>>> import numpy as np
>>> np.set_printoptions(precision=1, suppress=True, linewidth=200)
>>> rnd = lambda a: np.round(a, 1) + 0
>>> K = np.load("test3.npy")
>>> K
array([[-1.1, -0.8,  0.3, -0.4, -0.1,  0.2,  1.9, -0.4, -0.3,  0.8, -1.4,  0.5],
       [ 0.9,  0.2, -0.5, -1.2, -0.7,  0.7, -2.6, -0.4,  0.7, -1.1, -1.2,  2.4],
       [-1.4,  0.2,  0.1,  1.8,  0.4,  1.5,  0.3,  0.5, -1.1,  0. , -0.9,  0. ],
       [-1.1, -1.8,  0.2,  1.1,  1.3,  1.4,  0.8, -0.1, -1.3,  1.2, -0.4, -0.8],
       [-1.6, -0.4,  0.2,  0.9,  0.8, -1.9,  1.1,  1.2,  1.1,  0.7, -2.1, -1.4],
       [ 0.5, -0.7,  2.3, -0.8, -0.9,  0.1, 11.7,  0.1,  0.3,  1.2, -2.3, -1.1],
       [-0.3,  0. , -1.5,  1.4, -0.2, -0.1, -7.2,  1.5, -0.6, -2.3,  0.4, -0.3],
       [-0.4,  2.5,  0.5,  0.2, -0.4, -0.5,  2.6, -0.9, -2.7, -0.6, -0.2,  0.7],
       [-0.3,  0.7, -0.4, -1.4, -0.6,  0.4, -1.8, -0.1,  0.1,  0.1,  0.3,  0.5],
       [ 0.4, -0.2, -1.3,  1.1,  0.6, -0.6, -6.7, -0.3,  1.1,  1. ,  0. ,  1.2],
       [ 1.5,  0.8, -0.6, -1.8,  0.9,  1.1, -2.3,  1.4,  0.4, -1.2,  1.1, -0.4],
       [ 1. , -0.7,  0.7, -1.1,  0.4,  1.4,  3.3,  0.8,  0.3, -0.5, -0.4,  1. ],
       [-1.3,  0.1,  0.1,  0.1, -0.3,  0.7,  0. , -0.4, -0.4,  0.3,  1. , -0.2],
       [-0.2, -0.6,  0.4, -1.5, -0.3,  0.1,  1.9, -0.1, -0.6,  0.5,  0.7,  0.5],
       [ 0.7,  0.7,  0.1,  0.6,  2.5,  0.5,  0.6,  0.2,  1. ,  0.1, -1.2,  0.4],
       [-1.9,  1.1,  0.9,  0.4,  1.1, -0.1,  4.6,  0.1,  1.5, -1.4, -1.8, -0.4],
       [-1.3,  0.8,  0.5,  0.2,  0.1, -0.2,  2.8,  0.3,  2.6, -1. , -1.7, -0.1],
       [-0.5,  1.1,  0.7, -0.4,  0.3, -0.5,  3.2,  0. , -0.4, -0.7,  1.3,  0.6],
       [ 0.5, -0.7,  0.6, -0.2, -1. ,  0.6,  2.7, -1.2, -0.3, -1.6, -0.1,  0.8],
       [-1.2,  0. , -1.3,  1.7,  0.1, -0.1, -6.5,  0.3,  2. , -0.1,  0.7, -0.3],
       [-0.3,  1. ,  0.6, -0.8,  0.3,  0.5,  2.9, -1.3,  2.5, -1.4, -0.4,  1.2],
       [ 1.1, -0.8, -0.4, -1.1,  0.6,  0.7, -1.7, -0.6, -0.4, -0.2, -0.5, -1.5],
       [ 0.8, -1.6,  3.1,  0.3, -0.2, -0.2, 15.4,  0.7, -0.7, -0.1,  0. ,  0.9],
       [ 1. , -1.3,  0.5,  0.3,  0.5,  0.2,  2.5, -0.8, -1.6,  1. ,  0.9, -0.6],
       [ 0.7,  0. , -1.7, -0.7,  0.5, -1.7, -8. ,  0.9,  0.4, -0.2, -1.2,  1.3],
       [-1.9, -0.6,  0.8, -0.5, -2.8, -0.8,  4.3,  0.7, -0.5,  0.3,  0.3, -0.5],
       [-1.5,  0.1,  0.8, -1.3, -0.4,  0.5,  4.1,  0.4, -0.4, -1.2, -0.5,  0.9]])
>>> x0 = np.array([5, -4, 0, -4, 5, 3, 4, 5, 4, -5, -4, 2])
>>> rhs = K @ x0
>>> rnd(np.linalg.lstsq(K, rhs)[0])
array([ 5., -4.,  0., -4.,  5.,  3.,  4.,  5.,  4., -5., -4.,  2.])
>>> rnd(np.linalg.pinv(K) @ K)
array([[1., 0., 0., 0., 0., 0., 0., 0., 0., 0., 0., 0.],
       [0., 1., 0., 0., 0., 0., 0., 0., 0., 0., 0., 0.],
       [0., 0., 1., 0., 0., 0., 0., 0., 0., 0., 0., 0.],
       [0., 0., 0., 1., 0., 0., 0., 0., 0., 0., 0., 0.],
       [0., 0., 0., 0., 1., 0., 0., 0., 0., 0., 0., 0.],
       [0., 0., 0., 0., 0., 1., 0., 0., 0., 0., 0., 0.],
       [0., 0., 0., 0., 0., 0., 1., 0., 0., 0., 0., 0.],
       [0., 0., 0., 0., 0., 0., 0., 1., 0., 0., 0., 0.],
       [0., 0., 0., 0., 0., 0., 0., 0., 1., 0., 0., 0.],
       [0., 0., 0., 0., 0., 0., 0., 0., 0., 1., 0., 0.],
       [0., 0., 0., 0., 0., 0., 0., 0., 0., 0., 1., 0.],
       [0., 0., 0., 0., 0., 0., 0., 0., 0., 0., 0., 1.]])
>>> rng = np.random.default_rng(3604)
>>> rhs = rhs + 0.1 * rng.normal(size=27)
>>> rnd(rhs)
array([  6.4,  12.6,  -5.5,  -0.4,   5.2,  53.7, -22.8, -16. ,  -8.4, -26.9,  19.4,  43.1, -16.3,   6.8,  24.9,  28.2,  24.2,   5.4,  16.5, -32. ,  27.1,   6.9,  72.3,   1.8, -13.8,  -6.5,  23.5])
>>> beta, *_ = np.linalg.lstsq(K, rhs)
>>> [round(float(np.linalg.norm(np.linalg.solve(K.T @ K + lam * np.eye(12), K.T @ rhs))), 2) for lam in (0, 1, 10, 100)]
[13.92, 13.44, 10.64, 4.82]
>>> rnd(K.T @ (rhs - K @ beta))
array([0., 0., 0., 0., 0., 0., 0., 0., 0., 0., 0., 0.])
>>> Uu, sig, VT = np.linalg.svd(K)
>>> rnd(sig)
array([27.5,  7.5,  7. ,  5.9,  5. ,  4.3,  4.1,  4.1,  3.9,  3.1,  2.3,  0.2])
>>> other = Uu[:, :11] @ np.diag(sig[:11]) @ VT[:11]
>>> rnd(np.abs(K - other).max())
np.float64(0.1)
>>> np.linalg.matrix_rank(other)
np.int64(11)
>>> A = np.load("a.npy")
>>> A
array([[ -3,   0, -12,  -6,   9,  -3],
       [ -1,   0,  -4,  -2,   3,  -1],
       [  0,   0,   0,   0,   0,   0],
       [ -2,   0,  -8,  -4,   6,  -2],
       [ -2,   0,  -8,  -4,   6,  -2],
       [ -2,   0,  -8,  -4,   6,  -2],
       [ -3,   0, -12,  -6,   9,  -3]])
>>> Uu, sig, VT = np.linalg.svd(A)
>>> V = VT[:(sig > 1e-8).sum()]
>>> x0 = A[4] + 4 * A[3] + rng.integers(2) * np.eye(6)[1]
>>> x0
array([-10.,   1., -40., -20.,  30., -10.])
>>> rnd(np.linalg.norm(x0 - V.T @ V @ x0))
np.float64(1.0)
>>> rnd(np.diag(V.T @ V))
array([0. , 0. , 0.5, 0.1, 0.3, 0. ])
>>> Uu, sig, VT = np.linalg.svd(A)
>>> rnd(sig)
array([31.,  0.,  0.,  0.,  0.,  0.])
>>> other = Uu[:, :1] @ np.diag(sig[:1]) @ VT[:1]
>>> rnd(np.linalg.norm(A - other, 2)), rnd(sig[1])
(np.float64(0.0), np.float64(0.0))
>>> rnd(np.linalg.norm(A - other) / np.linalg.norm(A))
np.float64(0.0)
>>> np.linalg.matrix_rank(A, rtol=0.05)
np.int64(1)
>>> F = np.load("mat.npy")
>>> rnd(F)
array([[1. , 0. , 0. , 0. ],
       [0.5, 0.5, 0. , 0. ],
       [0. , 0.5, 0.5, 0. ],
       [0.2, 0.2, 0.2, 0.2]])
>>> r0, r1 = F[0], F[3]
>>> rnd(r0 @ r1)
np.float64(0.2)
>>> pr = (r0 @ r1) / (r0 @ r0) * r0
>>> rnd(r1 - pr)
array([0. , 0.2, 0.2, 0.2])
>>> rnd(np.linalg.norm(r0 + r1) ** 2 + np.linalg.norm(r0 - r1) ** 2)
np.float64(2.5)
>>> rnd(pr)
array([0.2, 0. , 0. , 0. ])
>>> r0 = np.array([1, 1, 0])
>>> rnd(np.cross(F[1, :3], F[3, :3]))
array([ 0.1, -0.1,  0. ])
>>> rnd(np.correlate(F[1], F[3], "full"))
array([0.1, 0.2, 0.2, 0.2, 0.1, 0. , 0. ])
>>> def softmax(z):
...     e = np.exp(z - z.max(axis=-1, keepdims=True))
...     return e / e.sum(axis=-1, keepdims=True)
... 
>>> rnd(softmax(F[2] + 3))
array([0.2, 0.3, 0.3, 0.2])
>>> rnd(softmax(F).sum(axis=1))
array([1., 1., 1., 1.])
>>> att = F @ F.T / np.sqrt(4)
>>> rnd(softmax(att)[2] @ F)
array([0.4, 0.3, 0.2, 0.1])
>>> rnd(softmax(att + np.triu(np.full(att.shape, -np.inf), 1)))
array([[1. , 0. , 0. , 0. ],
       [0.5, 0.5, 0. , 0. ],
       [0.3, 0.3, 0.4, 0. ],
       [0.2, 0.2, 0.2, 0.2]])
>>> rnd(softmax(att))
array([[0.3, 0.3, 0.2, 0.2],
       [0.3, 0.3, 0.2, 0.2],
       [0.2, 0.2, 0.3, 0.2],
       [0.2, 0.2, 0.2, 0.2]])
>>> mat = np.load("block8.npy")
>>> mat
array([[-1,  0,  0,  2,  0,  2,  0],
       [-2, -1,  1, -2,  2,  1, -2],
       [ 0,  0,  1, -2, -2, -2,  1],
       [ 1, -2,  0, -1,  2,  1, -2],
       [ 1,  2,  1,  1,  0,  0,  2],
       [ 2, -2,  1, -1,  0,  0, -1],
       [ 2, -2,  0, -2,  2, -1, -2],
       [-2,  2,  2,  1, -1, -2, -2],
       [ 2,  0, -2, -2, -1,  0, -2],
       [-2, -1, -1,  1, -1, -2,  0],
       [ 2,  2, -1, -2, -2,  0,  0]])
>>> r0 = np.array([-1, -3, 3])
>>> np.array([np.convolve(row, r0, "same") for row in mat])
array([[  3,  -3,  -2,  -6,   4,  -6,   6],
       [  7,  -4,  -4,   7, -13,   5,   9],
       [  0,  -1,  -1,  11,   2,  -1,  -9],
       [ -1,   9,  -5,   1, -10,   5,   9],
       [ -5,  -4,   2,   0,   3,  -2,  -6],
       [ -4,  11,  -8,   6,  -3,   1,   3],
       [ -4,  12,  -4,   4, -11,  11,   3],
       [  4, -14,  -1,   4,   8,   5,   0],
       [ -6,   8,   8,   1,  -3,  -1,   6],
       [  7,  -2,  -1,  -5,   8,   3,  -6],
       [ -8,   1,  11,   5,   0,  -6,   0]])
>>> np.polyval(r0, mat[7])
array([ 5, -7, -7, -1,  5,  5,  5])
>>> np.cross(mat[7, :3], mat[0, :3])
array([ 0, -2,  2])
>>> rnd(softmax(mat[5]))
array([0.6, 0. , 0.2, 0. , 0.1, 0.1, 0. ])
>>> att = mat @ mat.T / np.sqrt(7)
>>> rnd(softmax(att))
array([[0.8, 0. , 0. , 0. , 0. , 0. , 0. , 0. , 0. , 0. , 0. ],
       [0. , 0.9, 0. , 0. , 0. , 0. , 0. , 0. , 0. , 0. , 0. ],
       [0. , 0. , 0.9, 0. , 0. , 0. , 0. , 0. , 0. , 0. , 0.1],
       [0. , 0.1, 0. , 0.4, 0. , 0. , 0.4, 0. , 0. , 0. , 0. ],
       [0. , 0. , 0. , 0. , 0.9, 0. , 0. , 0. , 0. , 0. , 0. ],
       [0. , 0. , 0. , 0.1, 0. , 0.3, 0.5, 0. , 0. , 0. , 0. ],
       [0. , 0. , 0. , 0.1, 0. , 0. , 0.9, 0. , 0. , 0. , 0. ],
       [0. , 0. , 0. , 0. , 0. , 0. , 0. , 1. , 0. , 0. , 0. ],
       [0. , 0. , 0. , 0. , 0. , 0. , 0.1, 0. , 0.8, 0. , 0.1],
       [0. , 0. , 0. , 0. , 0. , 0. , 0. , 0.1, 0. , 0.9, 0. ],
       [0. , 0. , 0. , 0. , 0. , 0. , 0. , 0. , 0.1, 0. , 0.8]])
>>> rnd(softmax(att)[5] @ mat)
array([ 1.8, -1.8,  0.2, -1.5,  1.2, -0.3, -1.6])
>>> softmax(att).round(6).argmax(axis=1)
array([ 0,  1,  2,  3,  4,  6,  6,  7,  8,  9, 10])
>>> mat.sum(axis=0)
array([ 3, -2,  2, -7, -1, -3, -8])
>>> np.diff(mat, axis=0)
array([[-1, -1,  1, -4,  2, -1, -2],
       [ 2,  1,  0,  0, -4, -3,  3],
       [ 1, -2, -1,  1,  4,  3, -3],
       [ 0,  4,  1,  2, -2, -1,  4],
       [ 1, -4,  0, -2,  0,  0, -3],
       [ 0,  0, -1, -1,  2, -1, -1],
       [-4,  4,  2,  3, -3, -1,  0],
       [ 4, -2, -4, -3,  0,  2,  0],
       [-4, -1,  1,  3,  0, -2,  2],
       [ 4,  3,  0, -3, -1,  2,  0]])
>>> np.abs(mat).max()
np.int64(2)
>>> rnd(np.linalg.svd(mat, compute_uv=False))
array([7.9, 6.3, 5.2, 3.7, 3.6, 2.8, 2. ])
>>> mat.shape
(11, 7)
>>> O, V = np.linalg.qr(mat[:, :1])[0], np.linalg.qr(mat[:, 1:])[0]
>>> sig = np.linalg.svd(O.T @ V, compute_uv=False)
>>> rnd(np.linalg.norm(O @ O.T - V @ V.T, 2))
np.float64(1.0)
>>> arr = np.load("case16.npy")
>>> rnd(arr)
array([[-0.3,  0.2,  0.7,  0.6,  0.1],
       [-0.6, -0.3,  0.2, -0.6,  0.4],
       [-0.6,  0.5, -0.6,  0.1, -0.1],
       [ 0.3,  0.6,  0. , -0.2,  0.7],
       [ 0. , -0.5, -0.4,  0.5,  0.6]])
>>> # keeps lengths
>>> rnd(np.linalg.det(arr.T))
np.float64(1.0)
>>> rnd(np.einsum("ij,ji->", arr, arr))
np.float64(0.0)
>>> r0 = np.array([1, 2, -2])
>>> rnd(np.convolve(arr[0], r0))
array([-0.3, -0.5,  1.8,  1.5,  0. , -0.9, -0.3])
>>> rnd(np.cross(arr[0, :3], arr[4, :3]))
array([ 0.3, -0.1,  0.2])
>>> rnd(np.correlate(arr[0], arr[4], "full"))
array([-0.2,  0. ,  0.6,  0.8,  0. , -0.5, -0.4, -0.1,  0. ])
>>> r0, r1 = arr[2], arr[4]
>>> r0 @ r0
np.float64(1.0)
>>> rnd(r0 @ r1)
np.float64(0.0)
>>> pr = (r0 @ r1) / (r0 @ r0) * r0
>>> rnd(pr)
array([0., 0., 0., 0., 0.])
>>> rnd(r1 - pr)
array([ 0. , -0.5, -0.4,  0.5,  0.6])
>>> other = np.c_[mat[:, :4] @ np.array([[-2, 3, 0, 0], [3, 3, -1, -1], [3, 2, 1, -3], [1, 1, -1, 3]]), np.array([0, -4, -2, 5, 1, 3, 1, 2, -2, 4, -1])]
>>> other
array([[  4,  -1,  -2,   6,   0],
       [  2,  -9,   4,  -8,  -4],
       [  1,   0,   3,  -9,  -2],
       [ -9,  -4,   3,  -1,   5],
       [  8,  12,  -2,  -2,   1],
       [ -8,   1,   4,  -4,   3],
       [-12,  -2,   4,  -4,   1],
       [ 17,   5,  -1,  -5,   2],
       [-12,   0,   0,   0,  -2],
       [ -1, -10,  -1,   7,   4],
       [ -3,   8,  -1,  -5,  -1]])
>>> np.linalg.matrix_rank(np.c_[mat, other])
np.int64(8)
>>> rnd(np.linalg.norm(other - mat @ np.linalg.lstsq(mat, other)[0], axis=0))
array([0. , 0. , 0. , 0. , 5.3])
>>> np.linalg.matrix_rank(other)
np.int64(5)
>>> other = np.array([[-2, 3], [-3, 3], [3, -3], [-1, 0], [1, 1], [-1, 0]])
>>> J = np.block([[np.zeros((6, 6)), other], [other.T, np.zeros((2, 2))]])
>>> J
array([[ 0.,  0.,  0.,  0.,  0.,  0., -2.,  3.],
       [ 0.,  0.,  0.,  0.,  0.,  0., -3.,  3.],
       [ 0.,  0.,  0.,  0.,  0.,  0.,  3., -3.],
       [ 0.,  0.,  0.,  0.,  0.,  0., -1.,  0.],
       [ 0.,  0.,  0.,  0.,  0.,  0.,  1.,  1.],
       [ 0.,  0.,  0.,  0.,  0.,  0., -1.,  0.],
       [-2., -3.,  3., -1.,  1., -1.,  0.,  0.],
       [ 3.,  3., -3.,  0.,  1.,  0.,  0.,  0.]])
>>> Uu, sig, VT = np.linalg.svd(J)
>>> np.argmax(sig[:-1] / (sig[1:] + 1e-6)) + 1
np.int64(4)
>>> other = Uu[:, :4] @ np.diag(sig[:4]) @ VT[:4]
>>> rnd(np.linalg.norm(J - other, 2)), rnd(sig[4])
(np.float64(0.0), np.float64(0.0))
>>> np.linalg.matrix_rank(other)
np.int64(4)
>>> rnd(other)
array([[ 0.,  0.,  0.,  0.,  0.,  0., -2.,  3.],
       [ 0.,  0.,  0.,  0.,  0.,  0., -3.,  3.],
       [ 0.,  0.,  0.,  0.,  0.,  0.,  3., -3.],
       [ 0.,  0.,  0.,  0.,  0.,  0., -1.,  0.],
       [ 0.,  0.,  0.,  0.,  0.,  0.,  1.,  1.],
       [ 0.,  0.,  0.,  0.,  0.,  0., -1.,  0.],
       [-2., -3.,  3., -1.,  1., -1.,  0.,  0.],
       [ 3.,  3., -3.,  0.,  1.,  0.,  0.,  0.]])
